% ipython --no-banner

In [1]: import numpy as np

In [2]: np.set_printoptions(precision=2, suppress=True, linewidth=100, legacy="1.25")

In [3]: W0 = np.load("dump.npy")

In [4]: print(W0)
[[ 0.98  2.32  1.26  1.94 -1.18 -1.22  0.25 -1.49 -2.38]
 [ 1.16  2.31  1.01  2.3  -1.57 -0.95 -0.07 -2.25 -2.21]
 [ 1.41  1.53  0.96  1.81 -1.07 -1.32 -0.46 -2.22 -2.19]
 [ 1.09  1.88  0.65  2.03 -0.77 -0.7  -0.07 -1.55 -1.8 ]
 [ 1.83  1.2  -1.77  1.79 -1.51 -1.57  2.37 -0.79 -0.91]
 [ 2.33  0.6  -1.61  1.89 -1.34 -2.08  2.29 -0.99 -1.06]
 [ 2.16  0.9  -2.1   1.79 -1.3  -2.43  2.29 -1.1  -1.16]
 [ 2.16  1.59 -1.66  1.95 -0.41 -1.64  2.35 -1.07 -0.99]
 [-1.2  -0.61 -1.26 -1.83  2.29 -1.83 -1.93  0.38 -2.57]
 [-0.72  0.04 -2.13 -2.41  2.32 -1.56 -1.77  0.1  -1.42]
 [-0.91 -0.24 -1.8  -1.94  1.96 -2.32 -2.11 -0.22 -2.03]
 [-1.36  0.19 -1.89 -1.89  2.25 -1.42 -2.22 -0.45 -1.93]]

In [5]: M2 = W0 / np.linalg.norm(W0, axis=1)
Traceback (most recent call last):
  Cell In[5], line 1
    M2 = W0 / np.linalg.norm(W0, axis=1)
ValueError: operands could not be broadcast together with shapes (12,9) (12,) 


In [6]: M2 = W0 / np.linalg.norm(W0, axis=1, keepdims=True)

In [7]: C2 = M2 @ M2.T

In [8]: print(np.argwhere(np.triu(np.abs(C2) > 0.95, 1)))
[[ 0  1]
 [ 0  2]
 [ 0  3]
 [ 1  2]
 [ 1  3]
 [ 2  3]
 [ 4  5]
 [ 4  6]
 [ 4  7]
 [ 5  6]
 [ 5  7]
 [ 6  7]
 [ 8 10]
 [ 8 11]
 [ 9 10]
 [ 9 11]
 [10 11]]

In [9]: print(np.round(np.degrees(np.arccos(np.clip(C2[11, 9], -1, 1))), 2))
14.42

In [10]: print(C2[11])
[-0.13 -0.16 -0.05 -0.13 -0.28 -0.25 -0.15 -0.19  0.95  0.97  0.97  1.  ]

In [11]: print(np.linalg.norm(M2, axis=1))
[1. 1. 1. 1. 1. 1. 1. 1. 1. 1. 1. 1.]

In [12]: print((np.abs(C2) > 0.9).astype(int))
[[1 1 1 1 0 0 0 0 0 0 0 0]
 [1 1 1 1 0 0 0 0 0 0 0 0]
 [1 1 1 1 0 0 0 0 0 0 0 0]
 [1 1 1 1 0 0 0 0 0 0 0 0]
 [0 0 0 0 1 1 1 1 0 0 0 0]
 [0 0 0 0 1 1 1 1 0 0 0 0]
 [0 0 0 0 1 1 1 1 0 0 0 0]
 [0 0 0 0 1 1 1 1 0 0 0 0]
 [0 0 0 0 0 0 0 0 1 1 1 1]
 [0 0 0 0 0 0 0 0 1 1 1 1]
 [0 0 0 0 0 0 0 0 1 1 1 1]
 [0 0 0 0 0 0 0 0 1 1 1 1]]

In [13]: r0 = np.array([6, 7, 1, 2, 3, 2, 3, 4, 8, 8, 0, 2])

In [14]: mat = -2 * np.eye(12) + np.outer(r0, r0)

In [15]: print(mat)
[[34. 42.  6. 12. 18. 12. 18. 24. 48. 48.  0. 12.]
 [42. 47.  7. 14. 21. 14. 21. 28. 56. 56.  0. 14.]
 [ 6.  7. -1.  2.  3.  2.  3.  4.  8.  8.  0.  2.]
 [12. 14.  2.  2.  6.  4.  6.  8. 16. 16.  0.  4.]
 [18. 21.  3.  6.  7.  6.  9. 12. 24. 24.  0.  6.]
 [12. 14.  2.  4.  6.  2.  6.  8. 16. 16.  0.  4.]
 [18. 21.  3.  6.  9.  6.  7. 12. 24. 24.  0.  6.]
 [24. 28.  4.  8. 12.  8. 12. 14. 32. 32.  0.  8.]
 [48. 56.  8. 16. 24. 16. 24. 32. 62. 64.  0. 16.]
 [48. 56.  8. 16. 24. 16. 24. 32. 64. 62.  0. 16.]
 [ 0.  0.  0.  0.  0.  0.  0.  0.  0.  0. -2.  0.]
 [12. 14.  2.  4.  6.  4.  6.  8. 16. 16.  0.  2.]]

In [16]: r0 = np.array([-2, -2, 5])

In [17]: print(np.array([np.convolve(row, r0, "same") for row in mat]))
[[-152.   74.  174.  -30.    0.   30.  -24.  -54.  -72.  144.  216.  -24.]
 [-178.  102.  193.  -35.    0.   35.  -28.  -63.  -84.  168.  252.  -28.]
 [ -26.   18.   33.  -15.    0.    5.   -4.   -9.  -12.   24.   36.   -4.]
 [ -52.   28.   62.   -6.  -10.   10.   -8.  -18.  -24.   48.   72.   -8.]
 [ -78.   42.   87.  -11.    4.    5.  -12.  -27.  -36.   72.  108.  -12.]
 [ -52.   28.   58.  -10.    4.   14.  -18.  -18.  -24.   48.   72.   -8.]
 [ -78.   42.   87.  -15.    0.   19.   -8.  -37.  -36.   72.  108.  -12.]
 [-104.   56.  116.  -20.    0.   20.  -12.  -32.  -58.   96.  144.  -16.]
 [-208.  112.  232.  -40.    0.   40.  -32.  -68.  -92.  182.  288.  -32.]
 [-208.  112.  232.  -40.    0.   40.  -32.  -72.  -92.  196.  278.  -32.]
 [   0.    0.    0.    0.    0.    0.    0.    0.    0.    4.    4.  -10.]
 [ -52.   28.   58.  -10.    0.   10.   -8.  -18.  -24.   48.   76.   -4.]]

In [18]: x0 = np.array([5, -5, -1, -1, -5, 2, -5, 2, -3])

In [19]: h = np.maximum(W0 @ x0, 0)

In [20]: print(np.tanh(W0 @ x0))
[-1.   -0.56  1.   -0.91 -1.    0.58 -0.96 -1.    1.   -0.58  0.97 -0.97]

In [21]: print(np.flatnonzero(h > 1e-9))
[ 2  5  8 10]

In [22]: E = np.load("m.npy")

In [23]: print(E)
[[1.   0.7  0.49 0.34 0.24 0.17 0.12 0.08 0.06]
 [0.7  1.   0.7  0.49 0.34 0.24 0.17 0.12 0.08]
 [0.49 0.7  1.   0.7  0.49 0.34 0.24 0.17 0.12]
 [0.34 0.49 0.7  1.   0.7  0.49 0.34 0.24 0.17]
 [0.24 0.34 0.49 0.7  1.   0.7  0.49 0.34 0.24]
 [0.17 0.24 0.34 0.49 0.7  1.   0.7  0.49 0.34]
 [0.12 0.17 0.24 0.34 0.49 0.7  1.   0.7  0.49]
 [0.08 0.12 0.17 0.24 0.34 0.49 0.7  1.   0.7 ]
 [0.06 0.08 0.12 0.17 0.24 0.34 0.49 0.7  1.  ]]

In [24]: x0 = np.ones(9)

In [25]: for _ in range(4):
    ...:     x0 = E @ x0
    ...:     x0 /= np.linalg.norm(x0)
    ...:     print(round(x0 @ E @ x0, 2))
    ...: 
4.08
4.09
4.09
4.09

In [26]: print(round(float(np.linalg.eigvalsh(E)[-1]), 2))
4.09

In [27]: print(round(float(np.linalg.norm(E) ** 2 / np.linalg.norm(E, 2) ** 2), 2))
1.35

In [28]: print(round(float(np.linalg.norm(E[8], 1)), 2), round(float(np.linalg.norm(E[8], np.inf)), 2))
3.2 1.0

In [29]: print(round(E[8] @ E[1], 2))
0.7

In [30]: Uu, s = np.linalg.svd(E)
Traceback (most recent call last):
  Cell In[30], line 1
    Uu, s = np.linalg.svd(E)
ValueError: too many values to unpack (expected 2)


In [31]: Uu, s, vt = np.linalg.svd(E, full_matrices=False)

In [32]: print(np.round(vt @ vt.T, 2) + 0)
[[1. 0. 0. 0. 0. 0. 0. 0. 0.]
 [0. 1. 0. 0. 0. 0. 0. 0. 0.]
 [0. 0. 1. 0. 0. 0. 0. 0. 0.]
 [0. 0. 0. 1. 0. 0. 0. 0. 0.]
 [0. 0. 0. 0. 1. 0. 0. 0. 0.]
 [0. 0. 0. 0. 0. 1. 0. 0. 0.]
 [0. 0. 0. 0. 0. 0. 1. 0. 0.]
 [0. 0. 0. 0. 0. 0. 0. 1. 0.]
 [0. 0. 0. 0. 0. 0. 0. 0. 1.]]

In [33]: print(np.abs(vt[0]))
[0.25 0.31 0.35 0.38 0.39 0.38 0.35 0.31 0.25]

In [34]: print(np.abs(Uu[:, 0]).round(6).argmax())
4

In [35]: print(s)
[4.09 2.02 1.02 0.6  0.39 0.28 0.23 0.2  0.19]

In [36]: print(s / s[0])
[1.   0.49 0.25 0.15 0.1  0.07 0.06 0.05 0.05]

In [37]: M2 = E / np.linalg.norm(E, axis=1, keepdims=True)

In [38]: C2 = M2 @ M2.T

In [39]: print(round(float(np.degrees(np.arccos(np.clip(C2[2, 0], -1, 1)))), 2))
32.36

In [40]: print(C2)
[[1.   0.95 0.84 0.72 0.6  0.49 0.4  0.32 0.27]
 [0.95 1.   0.94 0.83 0.7  0.58 0.48 0.39 0.32]
 [0.84 0.94 1.   0.94 0.83 0.7  0.58 0.48 0.4 ]
 [0.72 0.83 0.94 1.   0.94 0.83 0.7  0.58 0.49]
 [0.6  0.7  0.83 0.94 1.   0.94 0.83 0.7  0.6 ]
 [0.49 0.58 0.7  0.83 0.94 1.   0.94 0.83 0.72]
 [0.4  0.48 0.58 0.7  0.83 0.94 1.   0.94 0.84]
 [0.32 0.39 0.48 0.58 0.7  0.83 0.94 1.   0.95]
 [0.27 0.32 0.4  0.49 0.6  0.72 0.84 0.95 1.  ]]

In [41]: print(np.linalg.norm(M2, axis=1))
[1. 1. 1. 1. 1. 1. 1. 1. 1.]

In [42]: Q, V = np.linalg.qr(E[:, :7])[0], np.linalg.qr(E[:, 7:])[0]

In [43]: s = np.linalg.svd(Q.T @ V, compute_uv=False)

In [44]: print(s)
[0.96 0.2 ]

In [45]: print((s > 0.9).sum())
1

In [46]: print(np.degrees(np.arccos(s.clip(0, 1))))
[16.4  78.58]

In [47]: print(np.round(np.linalg.norm(Q @ Q.T - V @ V.T, 2), 2))
1.0

In [48]: data = np.load("run17.npy")

In [49]: print(data)
[[-0.73 -0.21  0.15  0.05 -0.19]
 [-0.05 -0.09  0.18  0.06  0.02]
 [ 0.15 -0.44 -0.21 -0.01  0.33]
 [ 0.45 -0.34  0.21 -0.17  0.01]
 [ 0.25 -0.47  0.02  0.12 -0.2 ]
 [ 0.18  0.11  0.34  0.55 -0.02]
 [ 0.23 -0.1  -0.2   0.13 -0.39]
 [ 0.03 -0.13  0.66  0.09 -0.29]
 [ 0.25  0.39 -0.05  0.12  0.12]
 [-0.05 -0.12  0.39 -0.37  0.42]
 [ 0.03  0.04  0.16 -0.29  0.27]
 [-0.08 -0.02  0.08  0.58  0.55]
 [-0.18 -0.46 -0.28  0.2   0.11]]

In [50]: lab = data[:, 0] > np.median(data[:, 0])

In [51]: r0 = data[lab].mean(axis=0) - data[~lab].mean(axis=0)

In [52]: print((((data - data.mean(axis=0)) @ r0 > 0) == lab).mean())
1.0

In [53]: F = np.array([[-3, 1, -3, 1, -3, 1],
    ...:     [-1, 5, -1, 5, -1, 5],
    ...:     [0, 1, 0, 1, 0, 1],
    ...:     [-3, 1, -3, 1, -3, 1],
    ...:     [-1, 5, -1, 5, -1, 5],
    ...:     [0, 1, 0, 1, 0, 1]])

In [54]: print(round(np.linalg.norm(F, 2) / np.linalg.norm(F), 2))
0.9

In [55]: print(np.abs(np.diag(np.linalg.qr(F)[1])) > 1e-9)
[ True  True False False False False]

In [56]: print(np.unique(F.round(6), axis=0).shape)
(3, 6)

In [57]: print(np.linalg.lstsq(F[:-1].T, F[-1])[2])
2

In [58]: rng = np.random.default_rng(44824)

In [59]: lab = rng.permutation(6)

In [60]: print(lab)
[3 1 5 2 0 4]

In [61]: M2 = F[lab][:, lab]

In [62]: print(np.round(np.linalg.det(M2), 2), np.round(np.linalg.det(F[lab]), 2))
0.0 0.0

In [63]: print(np.allclose(M2, F))
False

In [64]: X = np.loadtxt("w.csv", delimiter=",")

In [65]: print(X.round(2) + 0)
[[ 0.58 -0.04 -0.42 -0.27 -0.04 -0.11 -0.27 -0.04 -0.34 -0.42 -0.19]
 [-0.04  1.   -0.04 -0.02  0.   -0.01 -0.02  0.   -0.03 -0.04 -0.02]
 [-0.42 -0.04  0.58 -0.27 -0.04 -0.11 -0.27 -0.04 -0.34 -0.42 -0.19]
 [-0.27 -0.02 -0.27  0.83 -0.02 -0.07 -0.17 -0.02 -0.22 -0.27 -0.12]
 [-0.04  0.   -0.04 -0.02  1.   -0.01 -0.02  0.   -0.03 -0.04 -0.02]
 [-0.11 -0.01 -0.11 -0.07 -0.01  0.97 -0.07 -0.01 -0.09 -0.11 -0.05]
 [-0.27 -0.02 -0.27 -0.17 -0.02 -0.07  0.83 -0.02 -0.22 -0.27 -0.12]
 [-0.04  0.   -0.04 -0.02  0.   -0.01 -0.02  1.   -0.03 -0.04 -0.02]
 [-0.34 -0.03 -0.34 -0.22 -0.03 -0.09 -0.22 -0.03  0.72 -0.34 -0.16]
 [-0.42 -0.04 -0.42 -0.27 -0.04 -0.11 -0.27 -0.04 -0.34  0.58 -0.19]
 [-0.19 -0.02 -0.19 -0.12 -0.02 -0.05 -0.12 -0.02 -0.16 -0.19  0.91]]

In [66]: evals, V = np.linalg.eigh(X)

In [67]: print(np.linalg.eigvalsh(X @ X))
[1. 1. 1. 1. 1. 1. 1. 1. 1. 1. 1.]

In [68]: print(round(float(evals.sum()), 2), np.trace(X))
9.0 9.0

In [69]: print(np.linalg.eigvalsh(X + 4 * np.eye(11)))
[3. 5. 5. 5. 5. 5. 5. 5. 5. 5. 5.]

In [70]: print(evals)
[-1.  1.  1.  1.  1.  1.  1.  1.  1.  1.  1.]

In [71]: print((evals > 1e-8).sum(), (evals < -1e-8).sum())
10 1

In [72]: print(np.round(V.T @ V, 2) + 0)
[[1. 0. 0. 0. 0. 0. 0. 0. 0. 0. 0.]
 [0. 1. 0. 0. 0. 0. 0. 0. 0. 0. 0.]
 [0. 0. 1. 0. 0. 0. 0. 0. 0. 0. 0.]
 [0. 0. 0. 1. 0. 0. 0. 0. 0. 0. 0.]
 [0. 0. 0. 0. 1. 0. 0. 0. 0. 0. 0.]
 [0. 0. 0. 0. 0. 1. 0. 0. 0. 0. 0.]
 [0. 0. 0. 0. 0. 0. 1. 0. 0. 0. 0.]
 [0. 0. 0. 0. 0. 0. 0. 1. 0. 0. 0.]
 [0. 0. 0. 0. 0. 0. 0. 0. 1. 0. 0.]
 [0. 0. 0. 0. 0. 0. 0. 0. 0. 1. 0.]
 [0. 0. 0. 0. 0. 0. 0. 0. 0. 0. 1.]]

In [73]: print(np.unique(evals.round(6) + 0, return_counts=True)[1])
[ 1 10]

In [74]: print(np.round(V @ np.diag(evals) @ V.T, 2) + 0)
[[ 0.58 -0.04 -0.42 -0.27 -0.04 -0.11 -0.27 -0.04 -0.34 -0.42 -0.19]
 [-0.04  1.   -0.04 -0.02  0.   -0.01 -0.02  0.   -0.03 -0.04 -0.02]
 [-0.42 -0.04  0.58 -0.27 -0.04 -0.11 -0.27 -0.04 -0.34 -0.42 -0.19]
 [-0.27 -0.02 -0.27  0.83 -0.02 -0.07 -0.17 -0.02 -0.22 -0.27 -0.12]
 [-0.04  0.   -0.04 -0.02  1.   -0.01 -0.02  0.   -0.03 -0.04 -0.02]
 [-0.11 -0.01 -0.11 -0.07 -0.01  0.97 -0.07 -0.01 -0.09 -0.11 -0.05]
 [-0.27 -0.02 -0.27 -0.17 -0.02 -0.07  0.83 -0.02 -0.22 -0.27 -0.12]
 [-0.04  0.   -0.04 -0.02  0.   -0.01 -0.02  1.   -0.03 -0.04 -0.02]
 [-0.34 -0.03 -0.34 -0.22 -0.03 -0.09 -0.22 -0.03  0.72 -0.34 -0.16]
 [-0.42 -0.04 -0.42 -0.27 -0.04 -0.11 -0.27 -0.04 -0.34  0.58 -0.19]
 [-0.19 -0.02 -0.19 -0.12 -0.02 -0.05 -0.12 -0.02 -0.16 -0.19  0.91]]

In [75]: print(np.linalg.svd(X, compute_uv=False))
[1. 1. 1. 1. 1. 1. 1. 1. 1. 1. 1.]
